$ python3 -q
>>> import numpy as np
>>> np.set_printoptions(precision=2, suppress=True, linewidth=120, floatmode="fixed")
>>> F = np.load("dump.npy")
>>> F
array([[-4.00,  1.00, -3.00, -2.00],
       [-4.00,  4.00, -6.00, -8.00],
       [ 4.00, -1.00,  3.00,  2.00],
       [-4.00,  4.00, -6.00, -8.00]])
>>> other = F / np.linalg.norm(F, axis=1, keepdims=True)
>>> cov = other @ other.T
>>> (np.abs(cov) > 0.9).astype(int)
array([[1, 0, 1, 0],
       [0, 1, 0, 1],
       [1, 0, 1, 0],
       [0, 1, 0, 1]])
>>> (cov - 2 * np.eye(4)).round(6).argmax(axis=1)
array([1, 3, 1, 1])
>>> np.round(np.degrees(np.arccos(np.clip(cov[1, 0], -1, 1))), 2)
np.float64(30.89)
>>> np.linalg.norm(other, axis=1)
array([1.00, 1.00, 1.00, 1.00])
>>> rng = np.random.default_rng(25043)
>>> other = F + rng.integers(-2, 3, (4, 2)) @ rng.integers(-2, 3, (2, 4))
>>> other
array([[ -4.00,   5.00,  -1.00,  -4.00],
       [  4.00,   8.00,  -4.00, -10.00],
       [  2.00,  -3.00,   2.00,   3.00],
       [  0.00,   6.00,  -5.00,  -9.00]])
>>> np.round(np.linalg.svd(other - F, compute_uv=False), 2) + 0
array([11.28,  4.10,  0.00,  0.00])
>>> np.abs(other - F).sum(axis=1)
array([ 8.00, 16.00,  6.00,  8.00])
>>> np.linalg.matrix_rank(other - F, tol=1e-8)
np.int64(2)
>>> x0 = np.array([4, 3, 6, 3])
>>> y = other @ x0
>>> y
array([-19.00, -14.00,  20.00, -39.00])
>>> np.linalg.solve(other, 4 * y)
array([16.00, 12.00, 24.00, 12.00])
>>> np.linalg.solve(other, y + other[:, 0])
array([5.00, 3.00, 6.00, 3.00])
>>> np.round(np.linalg.solve(other, other[:, 1]), 2) + 0
array([0.00, 1.00, 0.00, 0.00])
>>> other = F / np.sqrt((F ** 2).mean(axis=1, keepdims=True))
>>> other[1]
array([-0.70,  0.70, -1.04, -1.39])
>>> F - F.mean(axis=1, keepdims=True)
array([[-2.00,  3.00, -1.00,  0.00],
       [-0.50,  7.50, -2.50, -4.50],
       [ 2.00, -3.00,  1.00,  0.00],
       [-0.50,  7.50, -2.50, -4.50]])
>>> np.linalg.matrix_rank(F - F.mean(axis=1, keepdims=True))
np.int64(2)
>>> W0 = np.array([[-4.0, -6.0, 1.0, 5.0],
...     [-3.0, -2.0, 3.0, 0.0],
...     [-5.0, -6.0, 2.0, 5.0],
...     [-3.0, -4.0, 3.0, 2.0]])
>>> W0
array([[-4.00, -6.00,  1.00,  5.00],
       [-3.00, -2.00,  3.00,  0.00],
       [-5.00, -6.00,  2.00,  5.00],
       [-3.00, -4.00,  3.00,  2.00]])
>>> w, evecs = np.linalg.eig(W0)
>>> np.sort(np.linalg.eigvals(W0.T))
array([-3.00, -2.00,  1.00,  2.00])
>>> np.sort(np.linalg.eigvals(W0 @ W0))
array([1.00, 4.00, 4.00, 9.00])
>>> round(np.prod(w), 2)
np.float64(12.0)
>>> np.round(W0 @ evecs[:, 0] - w[0] * evecs[:, 0], 2) + 0
array([0.00, 0.00, 0.00, 0.00])
>>> other = W0 / np.linalg.norm(W0, axis=1, keepdims=True)
>>> cov = other @ other.T
>>> cov[1]
array([0.65, 1.00, 0.74, 0.90])
>>> proj = np.triu(np.array([[1, 0, 0, -2], [-2, -1, 1, -1], [2, 1, -1, 1], [-2, -1, -1, 2]]), 1) + np.eye(4)
>>> other = proj @ W0 @ np.linalg.inv(proj)
>>> np.poly(other)
array([ 1.00,  2.00, -7.00, -8.00, 12.00])
>>> proj @ W0 - W0 @ proj
array([[  6.00,   8.00,   0.00, -19.00],
       [ -2.00,  -2.00,   1.00,  -8.00],
       [ -3.00,  -4.00,   9.00, -16.00],
       [  0.00,   0.00,   4.00, -13.00]])
>>> other
array([[  2.00,   2.00,  -7.00,  14.00],
       [ -5.00,  -4.00,   6.00, -17.00],
       [ -8.00, -10.00,  15.00, -34.00],
       [ -3.00,  -4.00,   7.00, -15.00]])
>>> np.trace(other), np.trace(W0)
(np.float64(-2.0), np.float64(-2.0))
>>> K = np.loadtxt("out15.csv", delimiter=",")
>>> K
array([[-2.25,  0.46,  0.99,  3.54, -3.79, -3.98,  0.53,  0.14, -4.35],
       [ 2.25,  0.41,  7.76, -1.69, -4.18,  1.92, -1.45, -0.32, -2.05],
       [ 3.94,  1.29,  3.87, -4.68, -1.59,  2.76,  1.22,  3.01,  0.83],
       [ 2.29,  1.84, 11.75, -2.87, -3.38,  5.92, -5.83, -4.16,  1.86],
       [ 5.08, -3.37,  4.23, -6.86, -1.48,  4.07,  2.93,  2.01, -2.83],
       [-0.10, -4.32, -6.19, -1.71,  4.95,  1.72,  2.28, -1.02, -0.16],
       [-2.79,  2.16, -0.45,  3.80,  0.34, -2.26, -3.15, -1.62,  2.48],
       [ 6.33,  1.90,  7.60, -9.00, -1.26,  6.69,  0.34,  3.15,  4.01],
       [ 4.98,  2.09,  7.89, -4.94, -5.19,  2.96,  0.69,  3.53, -1.12],
       [ 6.47,  0.75, 13.04, -8.09, -4.17,  7.88, -2.03,  0.90,  0.61],
       [-2.78,  0.12, -0.10,  0.56,  2.76,  2.57, -3.93, -5.09,  3.02],
       [ 0.74,  4.36,  1.56,  0.14, -2.82, -0.75, -0.85,  2.55,  3.54],
       [ 0.07,  1.56,  3.98, -1.78,  1.22,  4.56, -4.55, -3.13,  3.95],
       [ 3.55, -1.20,  1.44, -5.58,  2.18,  5.39,  0.68,  0.96,  2.35],
       [-3.75, -3.38, -7.77,  3.83,  2.98, -3.90,  2.09, -2.43, -2.72],
       [ 0.20, -0.35,  7.88,  0.67, -4.36,  1.81, -2.72, -2.96, -3.83],
       [-1.46, -1.39, -9.29,  1.12,  3.66, -3.55,  4.24,  2.54, -0.30],
       [-3.53,  1.82,  1.33,  4.21,  0.91, -0.01, -4.97, -4.43,  2.63],
       [-3.67,  1.34, -8.85,  3.88,  3.97, -4.40,  0.71,  1.02,  3.79],
       [ 4.05, -0.33, -1.92, -6.21,  2.65,  4.11,  2.97,  2.93,  3.66],
       [ 0.58,  2.19, -9.07, -1.15,  3.33, -3.25,  3.87,  6.88,  5.55],
       [-2.09,  2.27, -3.71,  2.68,  1.20, -3.15, -0.65,  1.50,  2.93],
       [-0.71,  2.21, -6.03,  0.65,  4.41, -0.30, -0.30,  1.47,  6.22],
       [ 1.98,  1.25, -4.69, -0.77,  0.18, -2.77,  4.28,  5.52,  1.86],
       [-3.26, -0.63, -7.61,  3.37,  5.08, -2.03,  0.83, -1.19,  2.05],
       [-3.25, -3.10, -5.80,  2.97,  3.42, -2.33,  1.30, -3.06, -3.22],
       [ 0.21, -2.36,  3.72,  0.67, -3.25, -0.61,  0.99, -0.95, -5.44]])
>>> proj = K @ np.linalg.solve(K.T @ K, K.T)
>>> round(np.trace(proj), 2)
np.float64(9.0)
>>> proj @ K[:, 7]
array([ 0.14, -0.32,  3.01, -4.16,  2.01, -1.02, -1.62,  3.15,  3.53,  0.90, -5.09,  2.55, -3.13,  0.96, -2.43, -2.96,
        2.54, -4.43,  1.02,  2.93,  6.88,  1.50,  1.47,  5.52, -1.19, -3.06, -0.95])
>>> other = np.array([[5, -2, 2], [9, 3, 0]])
>>> W2 = np.kron(other, F)
>>> round(float(np.linalg.norm(W2, 2)), 2), round(np.linalg.norm(other, 2) * np.linalg.norm(F, 2), 2)
(184.66, np.float64(184.66))
>>> W2.shape
(8, 12)
>>> np.linalg.matrix_rank(W2)
np.int64(4)
>>> M = np.loadtxt("data.csv", delimiter=",")
>>> M
array([[0.00, 0.00, 1.00, 1.00, 1.00, 1.00],
       [0.00, 0.00, 0.00, 0.00, 0.00, 0.00],
       [1.00, 0.00, 0.00, 1.00, 0.00, 1.00],
       [1.00, 0.00, 1.00, 0.00, 1.00, 1.00],
       [1.00, 0.00, 0.00, 1.00, 0.00, 1.00],
       [1.00, 0.00, 1.00, 1.00, 1.00, 0.00]])
>>> np.round(np.linalg.det(M), 2)
np.float64(0.0)
>>> np.allclose(M @ M.T, M.T @ M)
True
>>> round(float(np.abs(np.linalg.eigvals(M)).max()), 2)
3.65
>>> np.allclose(M, M.T)
True
>>> np.trace(M)
np.float64(0.0)
>>> M @ M
array([[4.00, 0.00, 2.00, 3.00, 2.00, 3.00],
       [0.00, 0.00, 0.00, 0.00, 0.00, 0.00],
       [2.00, 0.00, 3.00, 2.00, 3.00, 2.00],
       [3.00, 0.00, 2.00, 4.00, 2.00, 3.00],
       [2.00, 0.00, 3.00, 2.00, 3.00, 2.00],
       [3.00, 0.00, 2.00, 3.00, 2.00, 4.00]])
>>> M.inv()
Traceback (most recent call last):
  File "<python-input-60>", line 1, in <module>
    M.inv()
    ^^^^^
AttributeError: 'numpy.ndarray' object has no attribute 'inv'
>>> other = np.array([[-2, 3, 1, 1, -4, 5, -5, 5, 0],
...     [-3, 5, 0, -3, -5, -3, 5, 5, -3],
...     [3, -3, 1, -1, -5, -5, -5, 3, 2],
...     [-3, 1, 1, -4, 1, 4, -3, 5, -1],
...     [4, 2, 1, 3, -4, 2, -2, 0, 5],
...     [4, -1, -3, 1, -3, 4, 2, 3, 0],
...     [-4, -1, 2, 2, 2, 5, -2, 1, 1],
...     [3, -1, -4, 0, 1, -1, -3, -5, 4],
...     [2, 2, -5, 2, 0, 0, 2, -2, 5]])
>>> other[-1] = other[0]
>>> X = other + 0.05 * np.eye(9)
>>> X
array([[-1.95,  3.00,  1.00,  1.00, -4.00,  5.00, -5.00,  5.00,  0.00],
       [-3.00,  5.05,  0.00, -3.00, -5.00, -3.00,  5.00,  5.00, -3.00],
       [ 3.00, -3.00,  1.05, -1.00, -5.00, -5.00, -5.00,  3.00,  2.00],
       [-3.00,  1.00,  1.00, -3.95,  1.00,  4.00, -3.00,  5.00, -1.00],
       [ 4.00,  2.00,  1.00,  3.00, -3.95,  2.00, -2.00,  0.00,  5.00],
       [ 4.00, -1.00, -3.00,  1.00, -3.00,  4.05,  2.00,  3.00,  0.00],
       [-4.00, -1.00,  2.00,  2.00,  2.00,  5.00, -1.95,  1.00,  1.00],
       [ 3.00, -1.00, -4.00,  0.00,  1.00, -1.00, -3.00, -4.95,  4.00],
       [-2.00,  3.00,  1.00,  1.00, -4.00,  5.00, -5.00,  5.00,  0.05]])
>>> [round(float(x), 2) for x in np.linalg.svd(X, compute_uv=False)[:3]]
[17.71, 13.92, 12.23]
